$ python3 -q
>>> import numpy as np
>>> np.set_printoptions(precision=3, suppress=True, linewidth=160)
>>> m1 = np.loadtxt("x.csv", delimiter=",")
>>> m1
array([[ 1., -3.,  2.,  1.],
       [ 1., -3.,  1.,  2.],
       [ 2., -6.,  2.,  2.],
       [ 2., -6.,  2.,  1.],
       [ 1., -3.,  0.,  2.],
       [ 0.,  0.,  2.,  2.]])
>>> # rank 3
>>> r0 = np.array([2, -3])
>>> print(np.convolve(m1[1], r0))
[ 2. -9. 11.  1. -6.]
>>> np.cross(m1[1, :3], m1[5, :3])
array([-6., -2.,  0.])
>>> np.correlate(m1[1], m1[5], "full")
array([ 2., -4., -4.,  6.,  4.,  0.,  0.])
>>> J = np.load("sample11.npy")
>>> J
array([[ 1, -1,  1, -1,  1, -1,  1, -1],
       [ 1,  1, -1, -1,  1,  1, -1, -1],
       [ 1, -1,  1, -1, -1,  1, -1,  1]])
>>> vec = np.array([2, 1, 1, 2, -2, 1, 3, 2])
>>> a = np.maximum(J @ vec, 0)
>>> print(np.maximum(J @ vec, 0) - np.maximum(-J @ vec, 0))
[-2 -6  2]
>>> J * (a > 1e-9)[:, None]
array([[ 0,  0,  0,  0,  0,  0,  0,  0],
       [ 0,  0,  0,  0,  0,  0,  0,  0],
       [ 1, -1,  1, -1, -1,  1, -1,  1]])
>>> np.flatnonzero(a > 1e-9)
array([2])
>>> W0 = np.array([[-4, 1, 7, -1, -1, 2, -6, -1],
...     [1, 8, -1, 5, 4, -10, 5, -2],
...     [7, -1, -2, 3, -3, -1, -1, 6],
...     [-1, 5, 3, -10, -4, 1, 3, 5],
...     [-1, 4, -3, -4, 0, -6, -1, -7],
...     [2, -10, -1, 1, -6, -8, 1, -6],
...     [-6, 5, -1, 3, -1, 1, -8, 3],
...     [-1, -2, 6, 5, -7, -6, 3, 10]])
>>> rng = np.random.default_rng(83)
>>> z = rng.permutation(8)
>>> print(z)
[7 1 5 0 4 6 3 2]
>>> A2 = W0[z][:, z]
>>> print(np.allclose(A2, W0))
False
>>> A2 = W0 / np.linalg.norm(W0, axis=1, keepdims=True)
>>> cov = A2 @ A2.T
>>> (np.abs(cov) > 0.9).astype(int)
array([[1, 0, 0, 0, 0, 0, 0, 0],
       [0, 1, 0, 0, 0, 0, 0, 0],
       [0, 0, 1, 0, 0, 0, 0, 0],
       [0, 0, 0, 1, 0, 0, 0, 0],
       [0, 0, 0, 0, 1, 0, 0, 0],
       [0, 0, 0, 0, 0, 1, 0, 0],
       [0, 0, 0, 0, 0, 0, 1, 0],
       [0, 0, 0, 0, 0, 0, 0, 1]])
>>> np.linalg.norm(A2, axis=1)
array([1., 1., 1., 1., 1., 1., 1., 1.])
>>> feats = np.loadtxt("mat.csv", delimiter=",")
>>> feats
array([[ 4.,  4., -2., -6.,  6.,  0.,  2.],
       [-6., -4.,  0.,  4., -4., -2., -6.],
       [ 0., -2.,  3.,  5., -5.,  2.,  3.],
       [ 6.,  4.,  0., -4.,  4.,  2.,  6.],
       [ 2.,  2., -1., -3.,  3.,  0.,  1.]])
>>> # null space of dimension 5
>>> rank = np.linalg.matrix_rank(feats)
>>> rank
np.int64(2)
>>> null = np.linalg.svd(feats)[2][rank:].T
>>> [int(np.linalg.matrix_rank(np.delete(feats, i, axis=0))) for i in range(5)]
[2, 2, 2, 2, 2]
>>> [int(np.linalg.matrix_rank(feats[:i])) for i in range(1, len(feats) + 1)]
[1, 2, 2, 2, 2]
>>> print([int(np.linalg.matrix_rank(feats[:, :j + 1])) for j in range(7)])
[1, 2, 2, 2, 2, 2, 2]
>>> np.linalg.matrix_rank(feats.T @ feats), np.linalg.matrix_rank(feats @ feats.T)
(np.int64(2), np.int64(2))
>>> round(float(np.trace(np.linalg.pinv(feats) @ feats)), 3)
2.0
>>> np.unique(feats.round(6), axis=0).shape
(5, 7)
>>> left, s = np.linalg.svd(feats)
Traceback (most recent call last):
  File "<python-input-38>", line 1, in <module>
    left, s = np.linalg.svd(feats)
    ^^^^^^^
ValueError: too many values to unpack (expected 2)
>>> left, s, Vt = np.linalg.svd(feats, full_matrices=False)
>>> np.round(Vt @ Vt.T, 3) + 0
array([[1., 0., 0., 0., 0.],
       [0., 1., 0., 0., 0.],
       [0., 0., 1., 0., 0.],
       [0., 0., 0., 1., 0.],
       [0., 0., 0., 0., 1.]])
>>> s.round(3) + 0
array([19.48 ,  9.194,  0.   ,  0.   ,  0.   ])
>>> np.abs(left[:, 0]).round(6).argmax()
np.int64(1)
>>> cov = feats.T @ feats
>>> np.round(np.linalg.svd(feats, compute_uv=False) ** 2, 3) + 0
array([379.472,  84.528,   0.   ,   0.   ,   0.   ])
>>> (feats @ feats.T).shape
(5, 5)
>>> np.round(np.linalg.eigvalsh(cov)[::-1], 3) + 0
array([379.472,  84.528,   0.   ,   0.   ,   0.   ,   0.   ,   0.   ])
>>> cov
array([[  92.,   68.,  -10.,  -78.,   78.,   24.,   82.],
       [  68.,   56.,  -16.,  -72.,   72.,   12.,   52.],
       [ -10.,  -16.,   14.,   30.,  -30.,    6.,    4.],
       [ -78.,  -72.,   30.,  102., -102.,   -6.,  -48.],
       [  78.,   72.,  -30., -102.,  102.,    6.,   48.],
       [  24.,   12.,    6.,   -6.,    6.,   12.,   30.],
       [  82.,   52.,    4.,  -48.,   48.,   30.,   86.]])
>>> M = np.loadtxt("run18.csv", delimiter=",")
>>> M
array([[ 1.909,  2.909,  6.544,  5.727,  4.727],
       [ 0.893,  1.893,  1.463,  2.678,  1.678],
       [ 0.732,  1.732,  0.658,  2.195,  1.195],
       [ 0.624,  1.624,  0.12 ,  1.872,  0.872],
       [ 0.132,  1.132, -2.339,  0.397, -0.603],
       [ 0.773,  1.773,  0.867,  2.32 ,  1.32 ],
       [ 0.982,  1.982,  1.912,  2.947,  1.947],
       [ 1.145,  2.145,  2.724,  3.435,  2.435],
       [ 0.786,  1.786,  0.929,  2.357,  1.357],
       [-0.161,  0.839, -3.803, -0.482, -1.482],
       [-0.849,  0.151, -7.245, -2.547, -3.547],
       [-0.137,  0.863, -3.686, -0.412, -1.412],
       [ 0.472,  1.472, -0.64 ,  1.416,  0.416],
       [ 0.631,  1.631,  0.154,  1.892,  0.892],
       [ 2.876,  3.876, 11.379,  8.627,  7.627],
       [ 0.057,  1.057, -2.716,  0.17 , -0.83 ],
       [ 0.603,  1.603,  0.016,  1.809,  0.809],
       [ 0.15 ,  1.15 , -2.251,  0.449, -0.551],
       [ 1.597,  2.597,  4.984,  4.79 ,  3.79 ],
       [ 2.595,  3.595,  9.976,  7.785,  6.785]])
>>> # looks like rank 2
>>> np.linalg.cond(M) > 100
np.True_
>>> np.linalg.matrix_rank(M, rtol=0.1)
np.int64(2)
>>> [round(float(x), 3) for x in np.linalg.svd(M, compute_uv=False)[:3]]
[29.63, 8.586, 0.0]
>>> print(np.linalg.lstsq(M[:-1].T, M[-1])[2])
2
>>> M @ np.linalg.pinv(M) @ M
array([[ 1.909,  2.909,  6.544,  5.727,  4.727],
       [ 0.893,  1.893,  1.463,  2.678,  1.678],
       [ 0.732,  1.732,  0.658,  2.195,  1.195],
       [ 0.624,  1.624,  0.12 ,  1.872,  0.872],
       [ 0.132,  1.132, -2.339,  0.397, -0.603],
       [ 0.773,  1.773,  0.867,  2.32 ,  1.32 ],
       [ 0.982,  1.982,  1.912,  2.947,  1.947],
       [ 1.145,  2.145,  2.724,  3.435,  2.435],
       [ 0.786,  1.786,  0.929,  2.357,  1.357],
       [-0.161,  0.839, -3.803, -0.482, -1.482],
       [-0.849,  0.151, -7.245, -2.547, -3.547],
       [-0.137,  0.863, -3.686, -0.412, -1.412],
       [ 0.472,  1.472, -0.64 ,  1.416,  0.416],
       [ 0.631,  1.631,  0.154,  1.892,  0.892],
       [ 2.876,  3.876, 11.379,  8.627,  7.627],
       [ 0.057,  1.057, -2.716,  0.17 , -0.83 ],
       [ 0.603,  1.603,  0.016,  1.809,  0.809],
       [ 0.15 ,  1.15 , -2.251,  0.449, -0.551],
       [ 1.597,  2.597,  4.984,  4.79 ,  3.79 ],
       [ 2.595,  3.595,  9.976,  7.785,  6.785]])
>>> np.allclose(M[:-1].T @ np.linalg.lstsq(M[:-1].T, M[-1])[0], M[-1])
True
